>>> import numpy as np
>>> np.set_printoptions(precision=2, suppress=True, linewidth=100)
>>> mat = np.loadtxt("case11.csv", delimiter=",")
>>> print(mat)
[[-1.7 -1.8 -2.3  0.6  0.4  0.9  0.6]
 [-0.8  0.9  1.2  0.6  1.  -0.6  1. ]
 [ 0.1  0.6  1.8 -0.1  0.4  5.1 -0.6]
 [ 0.6 -0.8  0.3 -0.8 -2.   3.3 -0.6]
 [-1.3 -0.8  1.2  1.1 -0.2  0.3  1.2]
 [ 0.9 -0.1 -0.8 -1.   2.4  2.1  0.8]
 [ 0.5  2.3 -2.3 -0.1 -0.4 -0.3  0.1]
 [-0.3 -0.6 -1.3 -2.1 -0.8 -0.3 -1. ]
 [ 3.6  1.2  0.  -0.8  0.4  2.7 -1. ]
 [-0.4 -1.1  1.  -0.5 -1.1 -3.  -0.8]
 [ 0.9  1.6  0.3 -0.8 -1.5  2.7 -2.2]]
>>> cov = mat.T @ mat
>>> print(np.linalg.svd(mat, compute_uv=False) ** 2)
[77.66 27.35 21.81 18.93  9.27  3.96  1.51]
>>> def softmax(z):
...     e = np.exp(z - z.max(axis=-1, keepdims=True))
...     return e / e.sum(axis=-1, keepdims=True)
... 
>>> print(softmax(mat[6] + -3))
[0.11 0.66 0.01 0.06 0.04 0.05 0.07]
>>> S = mat @ mat.T / np.sqrt(7)
>>> print(softmax(S).round(6).argmax(axis=1))
[ 0  1  2  3  4  5  6  7  8  9 10]
>>> x = np.array([0, 0, 2, 1, 0, 1, 1])
>>> y = mat @ x
>>> print(np.round(np.linalg.lstsq(mat, y)[0], 2) + 0)
[0. 0. 2. 1. 0. 1. 1.]
>>> print(y)
[-2.5  3.4  8.   2.5  5.   0.3 -4.9 -6.   0.9 -2.3  0.3]
>>> print(np.round(np.linalg.pinv(mat) @ mat, 2) + 0)
[[1. 0. 0. 0. 0. 0. 0.]
 [0. 1. 0. 0. 0. 0. 0.]
 [0. 0. 1. 0. 0. 0. 0.]
 [0. 0. 0. 1. 0. 0. 0.]
 [0. 0. 0. 0. 1. 0. 0.]
 [0. 0. 0. 0. 0. 1. 0.]
 [0. 0. 0. 0. 0. 0. 1.]]
>>> rng = np.random.default_rng(491)
>>> y = y + 0.02 * rng.normal(size=11)
>>> print(y)
[-2.5   3.41  8.01  2.52  4.98  0.29 -4.91 -6.02  0.92 -2.31  0.29]
>>> beta, *_ = np.linalg.lstsq(mat, y)
>>> print(beta.round())
[ 0. -0.  2.  1. -0.  1.  1.]
>>> print(round(np.linalg.norm(y - mat @ beta), 2))
0.04
>>> print(np.round(mat.T @ (y - mat @ beta), 2) + 0)
[0. 0. 0. 0. 0. 0. 0.]
>>> print([round(float(np.linalg.norm(np.linalg.solve(mat.T @ mat + lam * np.eye(7), mat.T @ y))), 2) for lam in (0, 1, 10, 100)])
[2.65, 2.5, 1.82, 0.56]
>>> proj = mat @ np.linalg.solve(mat.T @ mat, mat.T)
>>> print(np.linalg.matrix_rank(np.eye(11) - proj))
4
>>> print(np.diag(proj))
[0.81 0.4  0.66 0.81 0.38 0.68 0.77 0.71 0.71 0.44 0.61]
>>> A = np.array([[4, 6, 2, 3], [18, 14, 9, 7], [2, 3, 4, 6], [9, 7, 18, 14]])
>>> print(A)
[[ 4  6  2  3]
 [18 14  9  7]
 [ 2  3  4  6]
 [ 9  7 18 14]]
>>> M2 = A / np.linalg.norm(A, axis=1, keepdims=True)
>>> cov = M2 @ M2.T
>>> print(cov)
[[1.   0.95 0.8  0.76]
 [0.95 1.   0.76 0.8 ]
 [0.8  0.76 1.   0.95]
 [0.76 0.8  0.95 1.  ]]
>>> print((cov - 2 * np.eye(4)).round(6).argmax(axis=1))
[1 0 3 2]
>>> print(np.argwhere(np.triu(np.abs(cov) > 0.95, 1)))
[]
>>> print(cov[2])
[0.8  0.76 1.   0.95]
>>> vals, V = np.linalg.eigh(cov)
>>> print(np.round(np.linalg.eigvalsh(cov @ cov), 2) + 0)
[ 0.    0.01  0.15 12.3 ]
>>> print(np.linalg.svd(cov, compute_uv=False))
[3.51 0.39 0.09 0.01]
>>> print(np.unique(vals.round(6) + 0, return_counts=True)[1])
[1 1 1 1]
>>> vals, V = np.linalg.eig(A)
>>> print(np.round(A @ V[:, 0] - vals[0] * V[:, 0], 2) + 0)
[0. 0. 0. 0.]
>>> print(np.sort(np.linalg.eigvals(A @ A)))
[  1.6   14.43 105.4  948.57]
>>> W0 = np.loadtxt("w.csv", delimiter=",")
>>> print(W0)
[[0. 0. 0. 1. 0. 0. 0. 0. 0. 0. 0.]
 [1. 0. 0. 0. 0. 0. 0. 0. 0. 0. 0.]
 [0. 0. 0. 0. 0. 0. 0. 0. 0. 0. 1.]
 [0. 0. 1. 0. 0. 0. 0. 0. 0. 0. 0.]
 [0. 0. 0. 0. 0. 0. 0. 0. 1. 0. 0.]
 [0. 0. 0. 0. 0. 0. 0. 1. 0. 0. 0.]
 [0. 0. 0. 0. 0. 0. 0. 0. 0. 1. 0.]
 [0. 1. 0. 0. 0. 0. 0. 0. 0. 0. 0.]
 [0. 0. 0. 0. 0. 1. 0. 0. 0. 0. 0.]
 [0. 0. 0. 0. 1. 0. 0. 0. 0. 0. 0.]
 [0. 0. 0. 0. 0. 0. 1. 0. 0. 0. 0.]]
>>> f = np.array([1, 2, 0, 2, -2, -1, -2, 0, 1, -2, 1])
>>> M2 = W0 + np.outer(f, np.eye(11)[4])
>>> print(M2)
[[ 0.  0.  0.  1.  1.  0.  0.  0.  0.  0.  0.]
 [ 1.  0.  0.  0.  2.  0.  0.  0.  0.  0.  0.]
 [ 0.  0.  0.  0.  0.  0.  0.  0.  0.  0.  1.]
 [ 0.  0.  1.  0.  2.  0.  0.  0.  0.  0.  0.]
 [ 0.  0.  0.  0. -2.  0.  0.  0.  1.  0.  0.]
 [ 0.  0.  0.  0. -1.  0.  0.  1.  0.  0.  0.]
 [ 0.  0.  0.  0. -2.  0.  0.  0.  0.  1.  0.]
 [ 0.  1.  0.  0.  0.  0.  0.  0.  0.  0.  0.]
 [ 0.  0.  0.  0.  1.  1.  0.  0.  0.  0.  0.]
 [ 0.  0.  0.  0. -1.  0.  0.  0.  0.  0.  0.]
 [ 0.  0.  0.  0.  1.  0.  1.  0.  0.  0.  0.]]
>>> print(np.linalg.matrix_rank(M2 - W0))
1
